% ipython --no-banner

In [1]: import numpy as np

In [2]: np.set_printoptions(suppress=True, linewidth=120)

In [3]: tidy = lambda a: np.round(a, 2) + 0

In [4]: m1 = np.load("arr.npy")

In [5]: print(m1)
[[ 2.  2.  4.  4.  4.]
 [ 2. -1.  2.  2.  2.]
 [ 4.  2.  2.  4.  4.]
 [ 4.  2.  4.  2.  4.]
 [ 4.  2.  4.  4.  2.]]

In [6]: # symmetric, so the eigenvalues are real

In [7]: O = m1.astype(float).copy()

In [8]: for j in range(5):
   ...:     O[:, j] -= O[:, :j] @ (O[:, :j].T @ O[:, j])
   ...:     O[:, j] /= np.linalg.norm(O[:, j])
   ...: 

In [9]: print(tidy(O.T @ O))
[[1. 0. 0. 0. 0.]
 [0. 1. 0. 0. 0.]
 [0. 0. 1. 0. 0.]
 [0. 0. 0. 1. 0.]
 [0. 0. 0. 0. 1.]]

In [10]: print(tidy(O.T @ m1))
[[7.48 3.47 6.95 6.95 6.95]
 [0.   2.22 0.84 0.84 0.84]
 [0.   0.   2.65 1.14 1.14]
 [0.   0.   0.   2.39 0.72]
 [0.   0.   0.   0.   2.28]]

In [11]: vals, V = np.linalg.eigh(m1)

In [12]: print(tidy(V.T @ m1 @ V))
[[-2.  0.  0.  0.  0.]
 [ 0. -2.  0.  0.  0.]
 [ 0.  0. -2.  0.  0.]
 [ 0.  0.  0. -2.  0.]
 [ 0.  0.  0.  0. 15.]]

In [13]: print((vals > 1e-8).sum(), (vals < -1e-8).sum())
1 4

In [14]: print(tidy(V.T @ V))
[[1. 0. 0. 0. 0.]
 [0. 1. 0. 0. 0.]
 [0. 0. 1. 0. 0.]
 [0. 0. 0. 1. 0.]
 [0. 0. 0. 0. 1.]]

In [15]: print([round(float(np.linalg.det(m1[:i, :i])), 2) + 0 for i in range(1, 6)])
[2.0, -6.0, 28.0, -88.0, 240.0]

In [16]: vals, V = np.linalg.eigh(m1)

In [17]: x = np.array([1, -1, 1, 2, -1])

In [18]: print(np.abs(m1).sum(axis=1).max(), np.abs(vals).max())
16.0 15.0

In [19]: print(tidy(np.linalg.eigvalsh(m1[1:, 1:])))
[-2. -2. -2. 11.]

In [20]: print(tidy(x @ m1 @ x / (x @ x)), tidy(vals[0]), vals[-1])
1.12 -2.0 15.0

In [21]: T = np.stack([m1, 5 * m1, m1[::-1]])

In [22]: print(T.sum(axis=0))
[[16. 14. 28. 28. 26.]
 [16. -4. 16. 14. 16.]
 [28. 14. 14. 28. 28.]
 [26. 11. 26. 14. 26.]
 [26. 14. 28. 28. 16.]]

In [23]: print(tidy(np.linalg.det(T)))
[   240. 750000.    240.]

In [24]: print((T @ m1.T).shape)
(3, 5, 5)

In [25]: print(np.linalg.matrix_rank(T))
[5 5 5]

In [26]: mat = np.load("test4.npy")

In [27]: print(mat)
[[  9.91  19.89 -11.57 -10.66]
 [  9.84  20.11  -9.55 -10.37]
 [ 11.24  20.57 -10.14  -9.26]
 [ 10.78  22.07 -10.02  -9.18]
 [ 10.04  18.84  -9.64  -9.6 ]
 [  9.09  20.96 -10.94  -9.31]
 [ 10.73  20.51 -10.92 -10.7 ]
 [  9.23  20.27  -9.67 -10.62]
 [  8.93  20.35  -9.41 -10.44]
 [ 11.29  19.28 -10.59  -9.61]
 [ 12.25  20.63  -9.55  -8.66]
 [ 10.78  22.43  -9.16 -11.49]
 [  7.56  21.2   -9.15  -8.86]
 [ 11.13  21.48  -9.57  -9.64]
 [ 10.38  19.64 -10.02  -7.8 ]
 [ 11.07  19.37  -9.37  -9.82]
 [  7.72  19.69  -8.99  -8.85]
 [  9.74  20.15 -10.   -10.49]
 [ 11.    19.44 -10.71  -8.46]
 [ 10.01  20.07  -9.53 -11.08]
 [ 11.55  21.02 -10.44 -11.95]]

In [28]: print(np.linalg.matrix_rank(mat, rtol=0.1))
1

In [29]: print(tidy(np.linalg.norm(mat, 2) / np.linalg.norm(mat)))
1.0

In [30]: print(np.argsort(-np.linalg.norm(mat, axis=0).round(6), kind="stable")[:3])
[1 0 2]

In [31]: print(tidy(np.abs(np.linalg.svd(mat)[2][-1])))
[0.32 0.24 0.91 0.09]

In [32]: labels = mat[:, 3] > np.median(mat[:, 3])

In [33]: r0 = mat[labels].mean(axis=0) - mat[~labels].mean(axis=0)

In [34]: print(tidy((((mat - mat.mean(axis=0)) @ r0 > 0) == labels).mean()))
0.95

In [35]: x = np.array([-3, -5, -3, 1])

In [36]: print(np.sign((mat @ x).round(6)))
[-1. -1. -1. -1. -1. -1. -1. -1. -1. -1. -1. -1. -1. -1. -1. -1. -1. -1. -1. -1. -1.]

In [37]: print(np.linalg.norm(mat @ x) <= np.linalg.norm(mat, 2) * np.linalg.norm(x) + 1e-9)
True

In [38]: print(mat @ np.eye(4)[2])
[-11.57  -9.55 -10.14 -10.02  -9.64 -10.94 -10.92  -9.67  -9.41 -10.59  -9.55  -9.16  -9.15  -9.57 -10.02  -9.37  -8.99
 -10.   -10.71  -9.53 -10.44]

In [39]: A = np.load("case12.npy")

In [40]: print(A)
[[ 1  0  0  0  0  0]
 [-2  1  0  0  0  0]
 [ 2 -2  1  0  0  0]
 [-1 -2 -1  1  0  0]
 [ 0 -2 -1 -2  1  0]
 [-1 -2 -2  0 -1  1]]

In [41]: # triangular: eigenvalues sit on the diagonal

In [42]: Y = m1[0, 0] * m1[1:] - np.outer(m1[1:, 0], m1[0])

In [43]: print(Y)
[[  0.  -6.  -4.  -4.  -4.]
 [  0.  -4. -12.  -8.  -8.]
 [  0.  -4.  -8. -12.  -8.]
 [  0.  -4.  -8.  -8. -12.]]

In [44]: print(np.flatnonzero(~Y.round(6).any(axis=1)))
[]

In [45]: print(m1[:, 0] / m1[0, 0])
[1. 1. 2. 2. 2.]
